$ python -q
>>> import numpy as np
>>> import numpy.linalg as la
>>> np.set_printoptions(precision=2, suppress=True, linewidth=120)
>>> rd = lambda a: np.round(a, 2) + 0
>>> A = np.load("test8.npy")
>>> A
array([[-2.,  0.,  0.,  0., -3.,  0.],
       [ 0., -2., -3., -3.,  0., -3.],
       [ 0., -3., -2., -3.,  0., -3.],
       [ 0., -3., -3., -2.,  0., -3.],
       [-3.,  0.,  0.,  0., -2.,  0.],
       [ 0., -3., -3., -3.,  0., -2.]])
>>> # equal to its transpose
>>> q, V = la.qr(A[:, :5])[0], la.qr(A[:, 5:])[0]
>>> sv = la.svd(q.T @ V, compute_uv=False)
>>> rd(sv)
array([0.98])
>>> rd(la.norm(q @ q.T - V @ V.T, 2))
np.float64(1.0)
>>> (sv > 0.9).sum()
np.int64(1)
>>> mat = np.load("mat.npy")
>>> mat
array([[0, 0, 0, 3],
       [0, 0, 3, 0],
       [0, 0, 0, 1],
       [0, 0, 0, 0]])
>>> la.cond(mat) > 100
np.True_
>>> left, sv, vt = la.svd(mat)
>>> V = vt[:(sv > 1e-8).sum()]
>>> rng = np.random.default_rng(404)
>>> x0 = mat[3] + -1 * mat[2] + rng.integers(2) * np.eye(4)[2]
>>> x0
array([ 0.,  0.,  1., -1.])
>>> la.matrix_rank(np.vstack([mat, x0]))
np.int64(2)
>>> rd(la.norm(x0 - V.T @ V @ x0))
np.float64(0.0)
>>> labels = rng.permutation(4)
>>> labels
array([3, 2, 0, 1])
>>> other = mat[labels][:, labels]
>>> print(np.diag(other))
[0 0 0 0]
>>> np.allclose(other, mat)
False
>>> feats = np.load("a.npy")
>>> feats
array([[  8.81,  -7.34,  -4.05, -15.88],
       [ 10.82,   8.31,  13.57,   5.46],
       [  2.19,  13.72,   4.29,  13.73],
       [  8.64,  13.62,   7.32,  -9.29],
       [ 10.55,  10.91, -10.87,  -7.17],
       [ -2.61,  -3.45,  -4.48,  19.01],
       [ -9.52,  -6.96, -16.06,  -1.78],
       [  5.49,  -5.02, -18.56,  -0.47],
       [ 16.11,  -3.03,  -8.11,   8.08],
       [ -3.67,  15.04, -10.52,   7.05],
       [  5.52,   4.74,  -8.74,  16.45],
       [ 11.45, -15.01,  -1.48,  -6.44],
       [ 13.13,   0.78,  -0.35,  15.06],
       [ -3.5 ,  12.99,   8.74,  11.94],
       [-15.42,  -1.17,  10.78,  -6.69],
       [  9.45,  -4.06,  16.67,   4.04],
       [  8.91,  -6.61,   7.98, -14.6 ],
       [ 18.6 ,   3.2 ,   0.58,  -6.6 ],
       [ 17.5 ,   8.72,   2.51,   3.39],
       [ 17.88,   0.23,   6.32,  -6.36],
       [-15.6 ,  -1.11,  -2.21, -12.27],
       [ 16.89,   5.49,   4.87,  -7.81],
       [ -2.16,  10.44,  11.29,  12.61],
       [-10.75,  -9.61,  -9.34, -10.24],
       [ 15.23,  -5.98,  -9.89,  -5.87],
       [ -4.14, -13.34,  10.86,   9.32],
       [ -4.38,  16.28,  10.73,   0.85],
       [ 11.51,  10.69,  -8.81,  -8.69],
       [ -6.97,  -7.94,  -6.49, -15.7 ],
       [  4.86,  13.57, -13.22,   4.16],
       [ -2.61,   0.33, -14.58, -13.43],
       [ 16.55,   9.87,   3.66,   3.89],
       [-11.73,  -7.65,   3.04,  13.95]])
>>> gram = np.cov(feats, rowvar=False)
>>> print(rd(gram))
[[108.8   16.13   5.13  -4.79]
 [ 16.13  81.85  12.89  23.56]
 [  5.13  12.89  91.71  18.72]
 [ -4.79  23.56  18.72 108.31]]
>>> np.median(feats, axis=0)
array([ 5.52,  0.33, -0.35, -0.47])
>>> dist = la.norm(feats[:, None] - feats[None], axis=-1)
>>> (dist + 1e9 * np.eye(33)).round(6).argmin(axis=1)
array([16, 31, 13, 21, 27, 10, 23, 24, 12, 29, 12,  0,  8, 22, 20,  1,  0, 21, 31, 21, 23, 17, 13, 28, 11, 32, 13,  4,
       23,  9, 28, 18, 25])
>>> dist.mean(axis=1).argmax()
np.int64(14)
>>> np.unravel_index(dist.round(6).argmax(), dist.shape)
(np.int64(12), np.int64(20))
>>> dist.shape
(33, 33)
>>> rd(dist[:5, :5])
array([[ 0.  , 31.86, 37.86, 24.74, 21.41],
       [31.86,  0.  , 16.07, 17.02, 27.63],
       [37.86, 16.07,  0.  , 24.1 , 27.28],
       [24.74, 17.02, 24.1 ,  0.  , 18.61],
       [21.41, 27.63, 27.28, 18.61,  0.  ]])
>>> rd(la.norm(feats, axis=1))
array([20.  , 20.  , 20.  , 20.  , 20.  , 20.  , 20.  , 20.  , 19.99, 20.  , 20.  , 20.  , 20.  , 20.  , 20.  , 20.  ,
       20.  , 20.  , 20.  , 20.  , 20.  , 20.  , 20.  , 20.  , 20.  , 20.  , 20.  , 20.  , 20.01, 20.  , 20.  , 20.  ,
       20.  ])
>>> la.matrix_rank(dist ** 2)
np.int64(6)
>>> Ac = (feats - feats.mean(axis=0)) / feats.std(axis=0)
>>> rd(Ac.std(axis=0))
array([1., 1., 1., 1.])
>>> np.argwhere(np.abs(Ac) > 2)
array([], shape=(0, 2), dtype=int64)
>>> coef = la.lstsq(np.delete(Ac, 3, axis=1), Ac[:, 3])[0]
>>> print(rd(coef))
[-0.09  0.24  0.16]
>>> print(np.abs(coef).argmax())
1
>>> basis = feats[[29, 15]].astype(float)
>>> for _ in range(7):
...     labels = la.norm(feats[:, None] - basis, axis=-1).argmin(axis=1)
...     basis = np.array([feats[labels == j].mean(axis=0) for j in range(2)])
... 
>>> print(labels)
[0 1 1 1 0 0 0 0 0 0 0 0 1 1 1 1 1 1 1 1 0 1 1 0 0 1 1 0 0 0 0 1 0]
>>> np.abs(basis[1] - basis[0]).argmax()
np.int64(2)
>>> np.bincount(labels)
array([17, 16])
